$ python -q
>>> import numpy as np
>>> import numpy.linalg as la
>>> np.set_printoptions(precision=2, suppress=True, linewidth=100)
>>> tidy = lambda a: np.round(a, 2) + 0
>>> M2 = np.array([[1, -2, -1, 0, 0]])
>>> arr = M2.T @ M2
>>> arr
array([[ 1, -2, -1,  0,  0],
       [-2,  4,  2,  0,  0],
       [-1,  2,  1,  0,  0],
       [ 0,  0,  0,  0,  0],
       [ 0,  0,  0,  0,  0]])
>>> tidy(arr @ la.pinv(arr) @ arr)
array([[ 1., -2., -1.,  0.,  0.],
       [-2.,  4.,  2.,  0.,  0.],
       [-1.,  2.,  1.,  0.,  0.],
       [ 0.,  0.,  0.,  0.,  0.],
       [ 0.,  0.,  0.,  0.,  0.]])
>>> np.unique(arr.round(6), axis=0).shape
(4, 5)
>>> vals, vecs = la.eigh(arr)
>>> np.abs(vecs[:, -1]).round(6).argmax()
np.int64(1)
>>> print(tidy(la.eigvalsh(arr @ arr)))
[ 0.  0.  0.  0. 36.]
>>> print(np.unique(vals.round(6) + 0, return_counts=True)[1])
[4 1]
>>> r = la.matrix_rank(arr)
>>> r
np.int64(1)
>>> null = la.svd(arr)[2][r:].T
>>> [int(la.matrix_rank(arr[:i])) for i in range(1, len(arr) + 1)]
[1, 1, 1, 1, 1]
>>> tidy(null @ null.T)
array([[ 0.83,  0.33,  0.17,  0.  ,  0.  ],
       [ 0.33,  0.33, -0.33,  0.  ,  0.  ],
       [ 0.17, -0.33,  0.83,  0.  ,  0.  ],
       [ 0.  ,  0.  ,  0.  ,  1.  ,  0.  ],
       [ 0.  ,  0.  ,  0.  ,  0.  ,  1.  ]])
>>> la.matrix_rank(arr.T @ arr), la.matrix_rank(arr @ arr.T)
(np.int64(1), np.int64(1))
>>> vals, vecs = la.eigh(arr)
>>> x0 = np.array([2, 0, 1, 2, 1])
>>> x0 @ arr @ x0 / (x0 @ x0), tidy(vals[0]), tidy(vals[-1])
(np.float64(0.1), np.float64(0.0), np.float64(6.0))
>>> x0 @ arr @ x0
np.int64(1)
>>> m1 = np.loadtxt("out16.csv", delimiter=",")
>>> m1
array([[ 2.,  2.,  2.],
       [ 0., -1.,  2.],
       [-1., -1.,  2.],
       [ 1.,  0.,  1.],
       [ 1.,  2., -2.],
       [ 0., -1.,  2.],
       [ 2.,  1.,  2.]])
>>> # rows 1 and 5 are equal
>>> M2 = m1[0, 0] * m1[1:] - np.outer(m1[1:, 0], m1[0])
>>> M2
array([[ 0., -2.,  4.],
       [ 0.,  0.,  6.],
       [ 0., -2.,  0.],
       [ 0.,  2., -6.],
       [ 0., -2.,  4.],
       [ 0., -2.,  0.]])
>>> la.matrix_rank(M2), la.matrix_rank(m1)
(np.int64(2), np.int64(3))
>>> M2 = np.c_[m1[:, :2] @ np.array([[8, 5], [4, 0]]), np.array([4, 5, 0, 5, 3, 2, 0])]
>>> print(M2)
[[ 24.  10.   4.]
 [ -4.   0.   5.]
 [-12.  -5.   0.]
 [  8.   5.   5.]
 [ 16.   5.   3.]
 [ -4.   0.   2.]
 [ 20.  10.   0.]]
>>> la.matrix_rank(M2)
np.int64(3)
>>> tidy(la.lstsq(m1, M2[:, 0])[0])
array([8., 4., 0.])
>>> tidy(la.norm(M2 - m1 @ la.lstsq(m1, M2)[0], axis=0))
array([0.  , 0.  , 6.83])
>>> M2.sum(axis=0)
array([48., 25., 19.])
>>> print(M2 - M2[0])
[[  0.   0.   0.]
 [-28. -10.   1.]
 [-36. -15.  -4.]
 [-16.  -5.   1.]
 [ -8.  -5.  -1.]
 [-28. -10.  -2.]
 [ -4.   0.  -4.]]
>>> np.count_nonzero(M2)
np.int64(17)
>>> M2.sum(axis=1)
array([ 38.,   1., -17.,  18.,  24.,  -2.,  30.])
>>> print(np.abs(M2).max())
24.0
>>> M2.shape
(7, 3)
>>> print(np.diff(M2, axis=0))
[[-28. -10.   1.]
 [ -8.  -5.  -5.]
 [ 20.  10.   5.]
 [  8.   0.  -2.]
 [-20.  -5.  -1.]
 [ 24.  10.  -2.]]
>>> hat = m1 @ la.solve(m1.T @ m1, m1.T)
>>> tidy(hat @ m1[:, 2])
array([ 2.,  2.,  2.,  1., -2.,  2.,  2.])
>>> la.matrix_rank(np.eye(7) - hat)
np.int64(4)
>>> print(tidy(la.eigvalsh(hat)))
[0. 0. 0. 0. 1. 1. 1.]
>>> tidy((np.eye(7) - hat) @ m1)
array([[0., 0., 0.],
       [0., 0., 0.],
       [0., 0., 0.],
       [0., 0., 0.],
       [0., 0., 0.],
       [0., 0., 0.],
       [0., 0., 0.]])
>>> np.allclose(hat @ hat, hat)
True
